$ python -q
>>> import numpy as np
>>> np.set_printoptions(precision=2, suppress=True, linewidth=140, floatmode="fixed")
>>> q, _ = np.linalg.qr(np.array([[-0.6, -0.2, 2.3, -1.1, -0.3, -0.4, 0.7],
...     [1.7, -0.2, 0.2, 0.0, -0.8, -1.0, -0.6],
...     [1.4, -1.1, 0.8, 0.3, 1.6, 1.7, 0.2],
...     [0.1, 1.6, 0.3, 0.1, 1.7, 0.1, 0.0],
...     [-0.3, 1.1, -1.2, 1.0, -1.4, -0.3, 0.9],
...     [0.3, 0.5, -0.1, -0.5, 1.3, 0.2, 0.4],
...     [0.7, -0.7, 0.5, -0.8, 0.0, -0.5, 0.1]]))
>>> W0 = 3 * q
>>> print(W0)
[[-0.74  0.58 -2.55 -0.20 -0.96 -0.77 -0.21]
 [ 2.10 -0.62 -0.22  0.19 -1.70  0.56 -0.96]
 [ 1.73  0.76 -0.41 -1.64  1.25 -0.96  0.30]
 [ 0.12 -2.21 -1.24 -0.28  0.95  0.96  0.80]
 [-0.37 -1.33  0.82 -1.00 -1.28 -1.74  0.88]
 [ 0.37 -0.83 -0.17  1.65  1.01 -1.78 -1.11]
 [ 0.87  0.58 -0.24  1.55 -0.32 -0.23  2.30]]
>>> rng = np.random.default_rng(6904)
>>> labels = rng.permutation(7)
>>> labels
array([0, 6, 1, 2, 5, 4, 3])
>>> other = W0[labels][:, labels]
>>> other
array([[-0.74, -0.21,  0.58, -2.55, -0.77, -0.96, -0.20],
       [ 0.87,  2.30,  0.58, -0.24, -0.23, -0.32,  1.55],
       [ 2.10, -0.96, -0.62, -0.22,  0.56, -1.70,  0.19],
       [ 1.73,  0.30,  0.76, -0.41, -0.96,  1.25, -1.64],
       [ 0.37, -1.11, -0.83, -0.17, -1.78,  1.01,  1.65],
       [-0.37,  0.88, -1.33,  0.82, -1.74, -1.28, -1.00],
       [ 0.12,  0.80, -2.21, -1.24,  0.96,  0.95, -0.28]])
>>> round(np.trace(other), 2)
np.float64(-2.8)
>>> x0 = np.array([0, 2, 2, 0, 1, 2, 2])
>>> y = W0 @ x0
>>> y
array([-6.87, -4.16,  0.63, -2.43, -4.01, -6.78,  4.50])
>>> np.round(np.linalg.solve(W0, y), 2) + 0
array([0.00, 2.00, 2.00, 0.00, 1.00, 2.00, 2.00])
>>> np.round(np.linalg.solve(W0.T, W0[3]), 2) + 0
array([0.00, 0.00, 0.00, 1.00, 0.00, 0.00, 0.00])
>>> np.round(np.linalg.solve(W0, -1 * y), 2) + 0
array([ 0.00, -2.00, -2.00,  0.00, -1.00, -2.00, -2.00])
>>> q, evecs = np.linalg.qr(W0[:, :4])[0], np.linalg.qr(W0[:, 4:])[0]
>>> sv = np.linalg.svd(q.T @ evecs, compute_uv=False)
>>> (sv > 0.9).sum()
np.int64(0)
>>> x0 = np.array([-4, 0, -3, 5, 4, -4, -2])
>>> y = W0 @ x0
>>> beta, lr = np.zeros(7), 1 / np.linalg.norm(W0, 2) ** 2
>>> for i in range(40):
...     beta -= lr * W0.T @ (W0 @ beta - y)
...     if i % 10 == 0: print(i, round(np.linalg.norm(W0 @ beta - y), 2))
... 
0 0.0
10 0.0
20 0.0
30 0.0
>>> round(np.linalg.cond(W0), 2)
np.float64(1.0)
>>> E = np.load("case13.npy")
>>> E
array([[29.23,  8.54,  0.18, 10.19, 29.16,  9.46, 10.97,  0.10,  9.14],
       [28.38,  9.02, -1.77,  8.99, 28.83, 10.48, 10.75, -0.30, 10.31],
       [29.40,  9.45, -0.88,  8.74, 29.65,  9.91, 10.10, -1.77, 10.03],
       [28.30,  8.94,  0.56, 12.14, 30.49,  9.25, 10.98,  0.79,  9.30],
       [29.37, 10.13, -0.16, 10.32, 32.14,  8.31, 10.77, -0.61, 10.07],
       [30.22,  8.47, -0.71,  9.40, 30.05,  9.14, 11.02,  1.12,  9.31],
       [29.16, 11.08,  0.73,  9.08, 30.63,  9.94, 10.64, -1.82, 10.85],
       [29.71, 11.41, -0.89, 10.43, 28.58,  9.29,  9.04,  0.02, 10.18],
       [29.29,  9.85,  2.01,  9.63, 31.46, 10.23, 11.60, -0.60, 10.76],
       [29.78,  8.83,  0.36,  9.24, 28.37, 10.34,  7.30, -0.57,  8.59],
       [29.10,  8.31,  0.98, 10.23, 28.73,  9.88, 10.66,  1.33,  8.11],
       [31.46,  9.71,  1.43, 11.14, 30.25, 11.22, 10.32,  0.45, 10.36],
       [29.29, 10.62, -0.41, 10.34, 28.76,  7.46,  9.68,  1.22,  8.64],
       [27.43, 10.89, -1.10, 11.45, 30.37,  7.75,  9.27, -0.77,  9.20],
       [30.15, 10.18,  0.41,  9.50, 29.78, 10.90,  8.80,  0.75,  9.38],
       [29.10,  7.53,  1.09,  9.50, 29.36, 10.01, 11.67,  0.41,  9.74],
       [30.57, 11.73,  0.02, 10.00, 29.03,  9.96,  6.96, -0.18,  9.58],
       [30.77, 11.79, -0.37,  9.15, 30.32,  9.65,  9.98,  1.10,  9.65],
       [29.75, 10.66, -0.86,  9.13, 31.65, 12.16, 10.55, -0.55, 10.71]])
>>> q, Rm = np.linalg.qr(E)
>>> print(np.abs(np.diag(Rm)))
[128.64   5.13   3.86   4.34   5.55   3.76   3.59   3.00   1.36]
